>>> import numpy as np
>>> np.set_printoptions(precision=2, suppress=True, linewidth=120, sign=" ")
>>> mat = np.load("test11.npy")
>>> mat
array([[  7,   3],
       [  0,  11]])
>>> q, Rm = np.linalg.qr(mat)
>>> np.allclose(Rm.T @ Rm, mat.T @ mat)
True
>>> q.T @ q
array([[ 1.,  0.],
       [ 0.,  1.]])
>>> r0 = np.array([-1, 2])
>>> other = mat + np.outer(r0, np.eye(2)[0])
>>> other
array([[  6.,   3.],
       [  2.,  11.]])
>>> np.linalg.matrix_rank(other - mat)
np.int64(1)
>>> assert mat == mat.T
Traceback (most recent call last):
  File "<python-input-11>", line 1, in <module>
    assert mat == mat.T
           ^^^^^^^^^^^^
ValueError: The truth value of an array with more than one element is ambiguous. Use a.any() or a.all()
>>> mat @ mat
array([[  49,   54],
       [   0,  121]])
>>> np.trace(mat)
np.int64(18)
>>> np.sort(np.abs(np.linalg.eigvals(mat)))
array([  7.,  11.])
>>> round(float(np.linalg.det(mat)), 2)
77.0
>>> np.linalg.determinant(mat)
Traceback (most recent call last):
  File "<python-input-16>", line 1, in <module>
    np.linalg.determinant(mat)
    ^^^^^^^^^^^^^^^^^^^^^
AttributeError: module 'numpy.linalg' has no attribute 'determinant'
>>> round(np.abs(np.linalg.eigvals(mat)).max(), 2)
np.float64(11.0)
>>> (mat - mat.T) / 2
array([[ 0. ,  1.5],
       [-1.5,  0. ]])
>>> E = np.load("dump.npy")
>>> E
array([[ 1.,  0.,  0.,  0.,  0.,  0.],
       [ 0.,  1., -1., -3.,  2.,  1.],
       [ 0.,  3., -4., -4.,  3.,  5.],
       [ 0., -3., -5., -5.,  5., -4.],
       [ 0., -2., -4.,  1.,  5.,  0.],
       [ 0., -3., -5., -2.,  4.,  1.]])
>>> other = np.array([[3, -1, 3],
...     [-1, -1, -1],
...     [2, -3, 0],
...     [-3, 0, 1],
...     [0, -2, 1],
...     [1, 1, -3]])
>>> np.einsum("ik,kj->ij", E, other)
array([[  3.,  -1.,   3.],
       [  7.,  -1.,  -5.],
       [  6.,   8., -19.],
       [  4.,   4.,  15.],
       [ -9.,   4.,   8.],
       [  0.,  11.,   2.]])
>>> np.linalg.matrix_rank(E @ other)
np.int64(3)
>>> np.vstack([E, other.T]).shape
(9, 6)
>>> np.einsum("ik,kj->ji", E, other)
array([[  3.,   7.,   6.,   4.,  -9.,   0.],
       [ -1.,  -1.,   8.,   4.,   4.,  11.],
       [  3.,  -5., -19.,  15.,   8.,   2.]])
>>> np.linalg.matrix_rank(np.vstack([E, other.T]))
np.int64(6)
>>> other.T @ E.T
array([[  3.,   7.,   6.,   4.,  -9.,   0.],
       [ -1.,  -1.,   8.,   4.,   4.,  11.],
       [  3.,  -5., -19.,  15.,   8.,   2.]])
>>> other @ E
Traceback (most recent call last):
  File "<python-input-28>", line 1, in <module>
    other @ E
    ~~~~~~^~~
ValueError: matmul: Input operand 1 has a mismatch in its core dimension 0, with gufunc signature (n?,k),(k,m?)->(n?,m?) (size 6 is different from 3)
>>> E - E[0]
array([[ 0.,  0.,  0.,  0.,  0.,  0.],
       [-1.,  1., -1., -3.,  2.,  1.],
       [-1.,  3., -4., -4.,  3.,  5.],
       [-1., -3., -5., -5.,  5., -4.],
       [-1., -2., -4.,  1.,  5.,  0.],
       [-1., -3., -5., -2.,  4.,  1.]])
>>> E.sum(axis=0)
array([  1.,  -4., -19., -13.,  19.,   3.])
>>> round(np.linalg.norm(E), 2)
np.float64(17.12)
>>> np.diff(E, axis=0)
array([[-1.,  1., -1., -3.,  2.,  1.],
       [ 0.,  2., -3., -1.,  1.,  4.],
       [ 0., -6., -1., -1.,  2., -9.],
       [ 0.,  1.,  1.,  6.,  0.,  4.],
       [ 0., -1., -1., -3., -1.,  1.]])
>>> M, _ = np.linalg.qr(np.array([[0.3, -1.5, 0.8, 0.1, -0.3, -0.8],
...     [0.7, 1.4, -0.6, -1.3, -1.1, 0.6],
...     [-2.2, -1.1, -1.2, 0.8, -0.6, 0.0],
...     [0.1, 0.1, 0.4, -1.4, -0.7, -0.2],
...     [0.1, -0.2, -0.4, 0.5, -0.2, -1.4],
...     [0.1, 0.5, -0.9, -0.3, 0.2, 1.0]]))
>>> M
array([[-0.13,  0.82, -0.27, -0.35, -0.1 , -0.31],
       [-0.3 , -0.5 , -0.29, -0.4 , -0.55, -0.32],
       [ 0.94, -0.05, -0.17, -0.21, -0.17, -0.09],
       [-0.04, -0.02,  0.35, -0.78,  0.13,  0.5 ],
       [-0.04,  0.13, -0.54,  0.16, -0.35,  0.73],
       [-0.04, -0.22, -0.63, -0.18,  0.72, -0.05]])
>>> x0 = np.array([2, 3, 2, 2, 3, 1])
>>> np.linalg.norm(M @ x0) <= np.linalg.norm(M, 2) * np.linalg.norm(x0) + 1e-9
np.True_
>>> (M * x0).sum(axis=1)
array([ 0.36, -5.48,  0.38, -0.12, -0.78, -0.27])
>>> np.sign((M @ x0).round(6))
array([ 1., -1.,  1., -1., -1., -1.])
>>> M @ np.ones(6)
array([-0.34, -2.37,  0.25,  0.14,  0.09, -0.41])
>>> X = np.loadtxt("run8.csv", delimiter=",")
>>> X
array([[ 2.,  1.,  0.,  0.,  0.,  0.],
       [ 1.,  0.,  0.,  0.,  0.,  0.],
       [ 1.,  0.,  0.,  0.,  0.,  0.],
       [ 0.,  0.,  2.,  1.,  0.,  0.],
       [ 0.,  0.,  1.,  0.,  0.,  0.],
       [ 0.,  0.,  1.,  0.,  0.,  0.],
       [ 0.,  0.,  0.,  0.,  2.,  1.],
       [ 0.,  0.,  0.,  0.,  1.,  0.],
       [ 0.,  0.,  0.,  0.,  1.,  0.]])
>>> proj = X @ np.linalg.solve(X.T @ X, X.T)
>>> np.trace(proj)
np.float64(6.0)
>>> np.diag(proj)
array([ 1. ,  0.5,  0.5,  1. ,  0.5,  0.5,  1. ,  0.5,  0.5])
>>> np.linalg.eigvalsh(proj)
array([ 0.,  0.,  0.,  1.,  1.,  1.,  1.,  1.,  1.])
>>> np.allclose(proj @ proj, proj)
True
>>> x0 = np.array([1, 2, 2, 1, 2, 1])
>>> target = X @ x0
>>> np.round(np.linalg.pinv(X) @ X, 2) + 0
array([[ 1.,  0.,  0.,  0.,  0.,  0.],
       [ 0.,  1.,  0.,  0.,  0.,  0.],
       [ 0.,  0.,  1.,  0.,  0.,  0.],
       [ 0.,  0.,  0.,  1.,  0.,  0.],
       [ 0.,  0.,  0.,  0.,  1.,  0.],
       [ 0.,  0.,  0.,  0.,  0.,  1.]])
>>> rng = np.random.default_rng(5483)
>>> target = target + 0.3 * rng.normal(size=9)
>>> target
array([ 4.38,  1.35,  1.44,  5.2 ,  1.67,  1.51,  4.84,  1.91,  2.46])
>>> c, *_ = np.linalg.lstsq(X, target)
>>> c.round()
array([ 1.,  2.,  2.,  2.,  2.,  0.])
>>> c
array([ 1.39,  1.59,  1.59,  2.02,  2.19,  0.47])
>>> [round(float(np.linalg.norm(np.linalg.solve(X.T @ X + lam * np.eye(6), X.T @ target))), 2) for lam in (0, 1, 10, 100)]
[4.01, 3.17, 1.45, 0.23]
>>> np.round(X.T @ (target - X @ c), 2) + 0
array([ 0.,  0.,  0.,  0.,  0.,  0.])
>>> arr = np.loadtxt("arr.csv", delimiter=",")
>>> arr
array([[ 1., -1.,  1., -1., -1.,  1., -1.,  1.],
       [ 1.,  1.,  1.,  1.,  1.,  1.,  1.,  1.],
       [ 1.,  1.,  1.,  1., -1., -1., -1., -1.]])
>>> Uu, s, VT = np.linalg.svd(arr, full_matrices=False)
>>> Uu.shape, s.shape, VT.shape
((3, 3), (3,), (3, 8))
>>> s
array([ 2.83,  2.83,  2.83])
>>> s / s[0]
array([ 1.,  1.,  1.])
>>> (s > 1e-8).sum()
np.int64(3)
>>> W = np.array([[4, 3, 3, 3, 5, 0],
...     [1, 9, -6, -1, 3, 8],
...     [3, -6, -8, 7, 4, -1],
...     [-7, 2, 0, -3, 1, 2],
...     [6, -4, 3, 0, -7, 7],
...     [6, -6, -7, -5, 9, 0],
...     [0, 4, 4, -1, -9, -3],
...     [-1, 9, -7, 4, 5, -2]])
>>> c = np.array([9, 4, -3, 7, 9, 7])
>>> act = np.maximum(arr @ W + c, 0)
>>> (act > 0).mean(axis=0)
array([ 0.67,  0.67,  0.  ,  1.  ,  1.  ,  0.67])
>>> C = np.array([[7, -9, -8],
...     [-2, 1, 2],
...     [7, 3, -6],
...     [7, 8, 8],
...     [0, 2, -5],
...     [5, 5, 8]])
>>> (act @ C).round(6).argmax(axis=1)
array([ 0,  0,  1])
>>> W @ C
array([[  64,   10,  -45],
       [ -20,   20,   87],
       [  21,    2,   40],
       [ -64,   53,   47],
       [ 106,  -28,   17],
       [ -30, -103, -103],
       [  -2,  -25,   -3],
       [ -56,   29,   59]])
>>> act @ C
array([[ 294.,   67., -220.],
       [ 284.,   44.,   -6.],
       [ 157.,  247.,  130.]])
>>> np.round(np.linalg.norm(M[5], 1), 2), round(float(np.linalg.norm(M[5], np.inf)), 2)
(np.float64(1.84), 0.72)
>>> round(np.linalg.norm(M) ** 2 / np.linalg.norm(M, 2) ** 2, 2)
np.float64(6.0)
>>> round(np.linalg.norm(M, 2), 2)
np.float64(1.0)
>>> other = arr + rng.integers(-2, 3, (3, 1)) @ rng.integers(-2, 3, (1, 8))
>>> other
array([[ 1., -1.,  1., -1., -1.,  1., -1.,  1.],
       [ 1.,  1.,  1.,  1.,  1.,  1.,  1.,  1.],
       [ 0., -1.,  2.,  3., -1.,  1., -2., -3.]])
>>> np.linalg.svd(other - arr, compute_uv=False)
array([ 4.36,  0.  ,  0.  ])
>>> np.linalg.matrix_rank(other - arr, tol=1e-8)
np.int64(1)
>>> np.abs(other - arr).sum(axis=1)
array([  0.,   0.,  11.])
>>> x0 = np.array([-5, 5, -3, -4, 3, -4, 0, -2])
>>> (arr * x0).sum(axis=1)
array([-18., -10.,  -4.])
>>> arr @ (2 * x0)
array([-36., -20.,  -8.])
>>> m1 = np.load("x.npy")
>>> m1
array([[ 1,  4,  1,  4],
       [ 3,  0,  3,  0],
       [ 1,  4,  1,  4],
       [ 3,  0,  3,  0]])
>>> rk = np.linalg.matrix_rank(m1)
>>> rk
np.int64(2)
>>> ns = np.linalg.svd(m1)[2][rk:].T
>>> ns.shape
(4, 2)
>>> np.linalg.matrix_rank(m1.T @ m1), np.linalg.matrix_rank(m1 @ m1.T)
(np.int64(2), np.int64(2))
>>> np.round(ns @ ns.T, 2) + 0
array([[ 0.5,  0. , -0.5,  0. ],
       [ 0. ,  0.5,  0. , -0.5],
       [-0.5,  0. ,  0.5,  0. ],
       [ 0. , -0.5,  0. ,  0.5]])
>>> [int(np.linalg.matrix_rank(m1[:, :j + 1])) for j in range(4)]
[1, 2, 2, 2]
>>> np.round(m1 @ ns, 2) + 0
array([[ 0.,  0.],
       [ 0.,  0.],
       [ 0.,  0.],
       [ 0.,  0.]])
>>> [int(np.linalg.matrix_rank(m1[:i])) for i in range(1, len(m1) + 1)]
[1, 2, 2, 2]
>>> [int(np.linalg.matrix_rank(np.delete(m1, i, axis=0))) for i in range(4)]
[2, 2, 2, 2]
